$ python -q
>>> import numpy as np
>>> np.set_printoptions(precision=2, suppress=True, linewidth=100)
>>> tidy = lambda a: np.round(a, 2) + 0
>>> feats = np.loadtxt("x.csv", delimiter=",")
>>> feats
array([[2., 3., 0., 0., 0., 0.],
       [2., 3., 0., 0., 0., 0.],
       [2., 0., 0., 0., 0., 0.],
       [0., 0., 2., 3., 0., 0.],
       [0., 0., 2., 3., 0., 0.],
       [0., 0., 2., 0., 0., 0.],
       [0., 0., 0., 0., 2., 3.],
       [0., 0., 0., 0., 2., 3.],
       [0., 0., 0., 0., 2., 0.]])
>>> np.abs(feats).max()
np.float64(3.0)
>>> feats.sum(axis=1)
array([5., 5., 2., 5., 5., 2., 5., 5., 2.])
>>> feats - feats[0]
array([[ 0.,  0.,  0.,  0.,  0.,  0.],
       [ 0.,  0.,  0.,  0.,  0.,  0.],
       [ 0., -3.,  0.,  0.,  0.,  0.],
       [-2., -3.,  2.,  3.,  0.,  0.],
       [-2., -3.,  2.,  3.,  0.,  0.],
       [-2., -3.,  2.,  0.,  0.,  0.],
       [-2., -3.,  0.,  0.,  2.,  3.],
       [-2., -3.,  0.,  0.,  2.,  3.],
       [-2., -3.,  0.,  0.,  2.,  0.]])
>>> feats.sum(axis=0)
array([6., 6., 6., 6., 6., 6.])
>>> blk = np.stack([feats, -3 * feats, feats[::-1]])
>>> np.linalg.matrix_rank(blk.reshape(3, -1))
np.int64(2)
>>> tidy(np.linalg.norm(blk, axis=(1, 2)))
array([ 9.49, 28.46,  9.49])
>>> np.linalg.matrix_rank(blk)
array([6, 6, 6])
>>> blk.shape
(3, 9, 6)
>>> np.einsum("bij,cij->bc", blk, blk)
array([[  90., -270.,   21.],
       [-270.,  810.,  -63.],
       [  21.,  -63.,   90.]])
>>> Y = np.c_[feats[:, :4] @ np.array([[-2, 1, 0, 1], [1, -2, 0, 1], [1, 0, -2, -1], [2, -1, -2, -1]]), np.array([3, 5, 0, 4, 1, 3, 1, 2, 0])]
>>> Y
array([[ -1.,  -4.,   0.,   5.,   3.],
       [ -1.,  -4.,   0.,   5.,   5.],
       [ -4.,   2.,   0.,   2.,   0.],
       [  8.,  -3., -10.,  -5.,   4.],
       [  8.,  -3., -10.,  -5.,   1.],
       [  2.,   0.,  -4.,  -2.,   3.],
       [  0.,   0.,   0.,   0.,   1.],
       [  0.,   0.,   0.,   0.,   2.],
       [  0.,   0.,   0.,   0.,   0.]])
>>> tidy(np.linalg.norm(Y - feats @ np.linalg.lstsq(feats, Y)[0], axis=0))
array([0.  , 0.  , 0.  , 0.  , 2.65])
>>> tidy(np.linalg.lstsq(feats, Y[:, 0])[0])
array([-2.,  1.,  1.,  2.,  0.,  0.])
>>> tidy(np.linalg.norm(Y, 2) / np.linalg.norm(Y))
np.float64(0.87)
>>> np.linalg.matrix_rank(Y, rtol=0.1)
np.int64(4)
>>> np.argsort(-np.linalg.norm(Y, axis=0).round(6), kind="stable")[:3]
array([2, 0, 3])
>>> mat = np.load("case9.npy")
>>> mat
array([[ 2,  3, -2],
       [ 2,  3, -2],
       [ 0,  1, -4],
       [-2, -1, -6],
       [ 1,  2, -3],
       [ 0,  1, -4],
       [ 3,  4, -1],
       [ 2,  3, -2]])
>>> # null space of dimension 1
>>> Uu, sigma, Vh = np.linalg.svd(mat, full_matrices=False)
>>> tidy(np.abs(Vh[0]))
array([0.27, 0.53, 0.8 ])
>>> tidy(np.sqrt((sigma ** 2).sum())), tidy(np.linalg.norm(mat))
(np.float64(12.88), np.float64(12.88))
>>> np.allclose(Uu * sigma @ Vh, mat)
True
>>> tidy(sigma / sigma[0])
array([1.  , 0.69, 0.  ])
>>> tidy(Uu.T @ mat @ Vh.T)
array([[10.58,  0.  ,  0.  ],
       [ 0.  ,  7.35,  0.  ],
       [ 0.  ,  0.  ,  0.  ]])
>>> t = np.radians(60)
>>> r_ = np.eye(3)
>>> r_[1, 1] = r_[0, 0] = np.cos(t)
>>> r_[1, 0], r_[0, 1] = -np.sin(t), np.sin(t)
>>> tidy(r_)
array([[ 0.5 ,  0.87,  0.  ],
       [-0.87,  0.5 ,  0.  ],
       [ 0.  ,  0.  ,  1.  ]])
>>> Y = mat @ r_.T
>>> tidy(Y)
array([[ 3.6 , -0.23, -2.  ],
       [ 3.6 , -0.23, -2.  ],
       [ 0.87,  0.5 , -4.  ],
       [-1.87,  1.23, -6.  ],
       [ 2.23,  0.13, -3.  ],
       [ 0.87,  0.5 , -4.  ],
       [ 4.96, -0.6 , -1.  ],
       [ 3.6 , -0.23, -2.  ]])
>>> tidy(np.abs(Y - mat).max(axis=0))
array([1.96, 4.6 , 0.  ])
>>> np.allclose(np.linalg.norm(mat, axis=1), np.linalg.norm(Y, axis=1))
True
>>> Y = np.array([[1, -1, 0, -2], [1, -1, -1, 2], [-2, -2, 2, 0], [1, 1, -2, 2]])
>>> W0 = np.triu(Y, 1)
>>> W0
array([[ 0, -1,  0, -2],
       [ 0,  0, -1,  2],
       [ 0,  0,  0,  0],
       [ 0,  0,  0,  0]])
>>> rng = np.random.default_rng(5598)
>>> idx = rng.permutation(4)
>>> idx
array([2, 3, 1, 0])
>>> Y = W0[idx][:, idx]
>>> np.allclose(Y, W0)
False
>>> Y
array([[ 0,  0,  0,  0],
       [ 0,  0,  0,  0],
       [-1,  2,  0,  0],
       [ 0, -2, -1,  0]])
>>> m1 = np.load("mat.npy")
>>> m1
array([[ -5.27,  -3.62,   9.14,  -7.77,  -6.17],
       [ -7.72,   2.52,   0.16,   6.38,   9.16],
       [  7.28,   1.2 ,  -9.17,   1.56,   7.54],
       [  3.53,   4.56,   7.28,   6.63,  12.23],
       [ -3.37,  -2.62,   5.68,   3.4 ,   4.02],
       [ -1.91,  -9.25,  -7.67,  -4.84,  -5.84],
       [  0.33,   1.28,   5.16,   1.5 ,   5.58],
       [ -2.74,   3.76,   0.62,  12.49,  15.73],
       [ -5.53,   9.03,  -0.21,  11.09,  17.44],
       [  4.63,  -1.47,  -1.05,   0.12,   3.82],
       [  2.26,  -9.5 ,  -4.18,  -0.9 ,  -2.25],
       [  7.73,  -4.65,  -4.14,   3.83,   5.56],
       [  2.04,   7.4 ,  -1.98,   9.6 ,  16.62],
       [  5.99,  -2.3 ,  -2.03,   2.71,   5.69],
       [ -0.39,  -3.74, -14.18,   0.43,   2.46],
       [  2.58,   4.31, -16.58,   8.26,  14.47],
       [ -7.37,   8.71,  -7.26,  10.79,  17.03],
       [ -2.9 ,   3.49,   0.31,   2.95,   7.82],
       [  1.98,   1.84,   4.55,   4.39,   8.59],
       [  4.94,  -2.9 ,   3.7 ,  -3.44,  -0.14],
       [  5.33,  -8.34, -10.12,  -3.58,  -2.86],
       [ -3.82,   4.23,   6.67,   7.77,  11.7 ],
       [ -3.45,  -5.6 , -11.62,  -1.32,  -0.78],
       [  1.86, -13.  ,  -0.08,  -8.06, -10.52],
       [  9.29, -28.01, -11.61, -17.06, -25.26],
       [  3.59,  -4.26, -11.17,  -3.06,  -0.14],
       [ 11.66,  -2.55,  -0.26,  -0.05,   4.2 ],
       [  8.71,  -1.92,  -3.5 ,  -0.28,   4.06],
       [-10.52,  -3.26,  -4.26,   0.  ,   0.13],
       [  4.28,  -7.38,   1.52,  -4.35,  -3.67],
       [  9.97,  -1.26,   0.04,   3.08,   7.24],
       [ -5.79,   2.95,   0.95,   6.43,   9.77],
       [ -1.18,  -0.13, -12.99,   4.07,   7.47],
       [  1.13,  -0.25,   3.37,   3.64,   6.6 ],
       [-17.45,  14.06,  -2.88,   8.53,  16.54],
       [ -3.11,   1.07,   2.09,   6.95,   9.43],
       [  5.64,  -4.76,  -9.2 ,   3.14,   4.82]])
>>> x0 = np.array([3, 0, 2, 2, 0])
>>> a = np.maximum(m1 @ x0, 0)
>>> np.flatnonzero(a > 1e-9)
array([ 2,  3,  4,  6,  7,  8,  9, 11, 12, 13, 18, 19, 21, 26, 27, 29, 30, 33, 35, 36])
>>> tidy(m1.T @ a)
array([1502.45,  119.04,  413.51, 1340.9 , 2723.54])
